% python3 -q
>>> import numpy as np
>>> np.set_printoptions(precision=2, suppress=True, linewidth=200)
>>> feats = np.loadtxt("a.csv", delimiter=",")
>>> feats
array([[ -5.,   6.,   0.,   2.,  -4.,   0.,   1.,  -6.,  -7.,  -3.,   4.,   0.,  -1.,   0.],
       [  3.,   0.,  -7.,  -2.,  -3.,   1.,  -4.,  -4.,  -2.,   0.,   0.,  -3.,  -2.,   0.],
       [ -3.,  -5.,   3.,  -1.,  -6.,   2.,   1.,   1.,  -1.,  -4.,  10.,  -2.,  -7.,  -2.],
       [  4.,   2.,   2.,   2.,  -3.,   3.,   0.,   0.,  -1.,   0.,   2.,  -4.,  -4.,  -1.],
       [ -5.,  -1.,   4.,   1.,  -1.,  -2.,  -5.,  -5.,  -1.,  -5.,   7.,   0.,  -5.,   1.],
       [ -2.,  -1.,   2.,   5.,  -8.,   6.,   2.,   0.,  -5.,  -5.,   3.,  -8.,  -9.,  -1.],
       [ -1.,   4.,   0.,   1.,  -3.,   3.,  -1.,  -2.,   1.,  -6.,   3.,   3.,  -4.,  -1.],
       [ -5.,   3.,  -5.,   5.,   0.,   3.,  -1.,  -8.,  -6.,  -6.,  -1.,  -3.,   1.,   5.],
       [  0.,   4.,   1.,   0.,  -5.,   0.,   4.,  -5.,  -5.,  -1.,   4.,  -2.,  -5.,  -5.],
       [ -3.,  -3.,   3.,   0.,  -4.,   0.,   0.,  -1.,   2.,  -2.,   9.,  -2.,  -5.,  -5.],
       [  3.,   2.,  -2.,  -6.,  -8.,   0.,  -3.,  -3.,  -8.,  -2.,   6.,  -1.,  -8.,   1.],
       [ -2.,   6.,   2.,   1.,  -2.,  -2.,  -1.,  -9.,  -8.,  -4.,   2.,   0.,  -5.,   1.],
       [  0.,   2.,   4.,   3.,  -3.,   2., -12.,  -1.,   1.,  -6.,   7.,   0., -11.,   6.],
       [ -1.,   7.,   2.,  -2., -14.,   3.,   0.,  -3.,  -9.,  -4.,   8.,  -3., -11.,  -2.],
       [  6.,   2.,   4.,   0.,  -1.,   3.,  -3.,   1.,   0.,   1.,   2.,  -2.,  -7.,   2.],
       [ -4.,   2.,   1.,   0.,  -9.,   1.,  -7.,   1.,   1.,  -2.,   4.,  -3.,  -5.,  -3.],
       [ -9.,   5.,  -1.,   2.,  -4.,   4.,   2.,  -5.,  -4., -10.,   4.,  -4.,  -3.,   3.],
       [  1.,   4.,  -1.,  -4.,  -5.,  -4.,  -5.,  -3.,  -4.,   3.,   3.,   3.,  -2.,  -2.],
       [ -2.,   0.,  -2.,  -1.,  -2.,   1.,  -1.,  -1.,   2.,  -2.,   1.,   1.,   2.,  -2.],
       [  2.,  -1.,  -1.,  -1.,  -2.,   2.,   3.,   1.,   1.,   0.,   2.,  -3.,  -2.,  -3.],
       [ -1.,   1.,   0.,  -1.,   1.,   2.,  -3.,   1.,   0.,  -1.,   2.,   1.,  -1.,   5.]])
>>> rng = np.random.default_rng(198)
>>> lab = rng.permutation(14)
>>> M2 = feats[:, lab] * rng.choice([-1, 1], 14)
>>> M2
array([[  2.,   5.,   4.,  -0.,  -1.,  -6.,   1.,   0.,  -7.,   3.,  -0.,   6.,   0.,  -4.],
       [ -2.,  -3.,   0.,   3.,  -2.,  -4.,  -4.,   1.,  -2.,  -0.,  -0.,   0.,  -7.,  -3.],
       [ -1.,   3.,  10.,   2.,  -7.,   1.,   1.,   2.,  -1.,   4.,   2.,  -5.,   3.,  -6.],
       [  2.,  -4.,   2.,   4.,  -4.,   0.,   0.,   3.,  -1.,  -0.,   1.,   2.,   2.,  -3.],
       [  1.,   5.,   7.,  -0.,  -5.,  -5.,  -5.,  -2.,  -1.,   5.,  -1.,  -1.,   4.,  -1.],
       [  5.,   2.,   3.,   8.,  -9.,   0.,   2.,   6.,  -5.,   5.,   1.,  -1.,   2.,  -8.],
       [  1.,   1.,   3.,  -3.,  -4.,  -2.,  -1.,   3.,   1.,   6.,   1.,   4.,   0.,  -3.],
       [  5.,   5.,  -1.,   3.,   1.,  -8.,  -1.,   3.,  -6.,   6.,  -5.,   3.,  -5.,   0.],
       [  0.,  -0.,   4.,   2.,  -5.,  -5.,   4.,   0.,  -5.,   1.,   5.,   4.,   1.,  -5.],
       [  0.,   3.,   9.,   2.,  -5.,  -1.,   0.,   0.,   2.,   2.,   5.,  -3.,   3.,  -4.],
       [ -6.,  -3.,   6.,   1.,  -8.,  -3.,  -3.,   0.,  -8.,   2.,  -1.,   2.,  -2.,  -8.],
       [  1.,   2.,   2.,  -0.,  -5.,  -9.,  -1.,  -2.,  -8.,   4.,  -1.,   6.,   2.,  -2.],
       [  3.,  -0.,   7.,  -0., -11.,  -1., -12.,   2.,   1.,   6.,  -6.,   2.,   4.,  -3.],
       [ -2.,   1.,   8.,   3., -11.,  -3.,   0.,   3.,  -9.,   4.,   2.,   7.,   2., -14.],
       [  0.,  -6.,   2.,   2.,  -7.,   1.,  -3.,   3.,   0.,  -1.,  -2.,   2.,   4.,  -1.],
       [  0.,   4.,   4.,   3.,  -5.,   1.,  -7.,   1.,   1.,   2.,   3.,   2.,   1.,  -9.],
       [  2.,   9.,   4.,   4.,  -3.,  -5.,   2.,   4.,  -4.,  10.,  -3.,   5.,  -1.,  -4.],
       [ -4.,  -1.,   3.,  -3.,  -2.,  -3.,  -5.,  -4.,  -4.,  -3.,   2.,   4.,  -1.,  -5.],
       [ -1.,   2.,   1.,  -1.,   2.,  -1.,  -1.,   1.,   2.,   2.,   2.,   0.,  -2.,  -2.],
       [ -1.,  -2.,   2.,   3.,  -2.,   1.,   3.,   2.,   1.,  -0.,   3.,  -1.,  -1.,  -2.],
       [ -1.,   1.,   2.,  -1.,  -1.,   1.,  -3.,   2.,   0.,   1.,  -5.,   1.,   0.,   1.]])
>>> U, _, Vt = np.linalg.svd(feats.T @ M2)
>>> lab
array([ 3,  0, 10, 11, 12,  7,  6,  5,  8,  9, 13,  1,  2,  4])
